$ ipython --no-banner

In [1]: import numpy as np

In [2]: np.set_printoptions(precision=2, suppress=True, linewidth=120)

In [3]: A = np.loadtxt("m.csv", delimiter=",")

In [4]: A
Out[4]: 
array([[ 1.49,  1.6 ,  1.96, -0.62],
       [-1.82,  2.14, -0.03,  1.04],
       [-0.33, -1.21,  1.87,  1.98],
       [-1.82, -0.61,  1.29, -1.9 ]])

In [5]: other = A / np.sqrt((A ** 2).mean(axis=1, keepdims=True))

In [6]: np.linalg.norm(other, axis=1)
Out[6]: array([2., 2., 2., 2.])

In [7]: other[2]
Out[7]: array([-0.22, -0.81,  1.25,  1.32])

In [8]: def softmax(z):
   ...:     e = np.exp(z - z.max(axis=-1, keepdims=True))
   ...:     return e / e.sum(axis=-1, keepdims=True)
   ...: 

In [9]: softmax(A[3] + -1)
Out[9]: array([0.04, 0.12, 0.81, 0.03])

In [10]: softmax(A[3])
Out[10]: array([0.04, 0.12, 0.81, 0.03])

In [11]: S = A @ A.T / np.sqrt(4)

In [12]: softmax(S)
Out[12]: 
array([[0.97, 0.01, 0.01, 0.01],
       [0.01, 0.97, 0.01, 0.01],
       [0.01, 0.01, 0.97, 0.01],
       [0.01, 0.01, 0.01, 0.97]])

In [13]: softmax(S)[3] @ A
Out[13]: array([-1.77, -0.56,  1.29, -1.82])

In [14]: f = np.array([-4, -4, 4, -3])

In [15]: other = A + np.outer(f, np.eye(4)[3])

In [16]: np.linalg.matrix_rank(other - A)
Out[16]: np.int64(1)

In [17]: np.round(np.linalg.det(other) / np.linalg.det(A), 2), round(float(1 + np.linalg.solve(A, f)[3]), 2)
Out[17]: (np.float64(2.33), 2.33)

In [18]: other
Out[18]: 
array([[ 1.49,  1.6 ,  1.96, -4.62],
       [-1.82,  2.14, -0.03, -2.96],
       [-0.33, -1.21,  1.87,  5.98],
       [-1.82, -0.61,  1.29, -4.9 ]])

In [19]: np.linalg.matrix_rank(np.linalg.inv(other) - np.linalg.inv(A), tol=1e-8)
Out[19]: np.int64(1)

In [20]: np.round(np.linalg.norm(other) ** 2 / np.linalg.norm(other, 2) ** 2, 2)
Out[20]: np.float64(1.24)

In [21]: np.round(np.linalg.norm(other[1], 1), 2), round(float(np.linalg.norm(other[1], np.inf)), 2)
Out[21]: (np.float64(6.96), 2.96)

In [22]: np.linalg.norm(other, axis=0)
Out[22]: array([3.  , 3.  , 3.  , 9.48])

In [23]: np.linalg.norm(other, axis=1)
Out[23]: array([5.47, 4.09, 6.39, 5.42])

In [24]: np.linalg.norm(other, axis=1).argmax()
Out[24]: np.int64(2)

In [25]: J = np.load("case7.npy")

In [26]: J
Out[26]: 
array([[-4.7 , 20.56,  9.66, 15.65],
       [-4.87, 18.48,  9.33, 14.76],
       [-4.2 , 17.29,  8.99, 14.99],
       [-5.49, 19.16,  9.97, 15.28],
       [-4.12, 17.  ,  9.6 , 15.8 ],
       [-5.86, 17.95, 10.37, 16.47],
       [-6.54, 18.17,  6.9 , 15.42],
       [-5.04, 17.  ,  8.87, 16.03],
       [-6.04, 18.28,  9.87, 15.75],
       [-4.78, 19.42, 10.24, 16.36],
       [-6.19, 18.42, 10.14, 16.23],
       [-7.37, 17.32,  8.94, 13.47],
       [-6.97, 18.18,  9.81, 15.79],
       [-6.12, 18.49,  8.8 , 14.51],
       [-6.46, 17.02,  8.12, 15.73],
       [-6.6 , 16.25,  8.14, 13.87],
       [-4.41, 17.54,  9.99, 14.74],
       [-7.23, 17.89,  8.87, 14.08],
       [-3.56, 17.01,  8.32, 14.74],
       [-5.97, 18.05,  8.06, 13.66],
       [-5.94, 18.26,  8.77, 14.05]])

In [27]: cen = (J - J.mean(axis=0)) / J.std(axis=0)

In [28]: cen.std(axis=0)
Out[28]: array([1., 1., 1., 1.])

In [29]: np.argwhere(np.abs(cen) > 2)
Out[29]: 
array([[0, 1],
       [6, 2]])

In [30]: b = np.linalg.lstsq(np.delete(cen, 1, axis=1), cen[:, 1])[0]

In [31]: b
Out[31]: array([-0.06,  0.37,  0.12])

In [32]: np.abs(b).argmax()
Out[32]: np.int64(1)
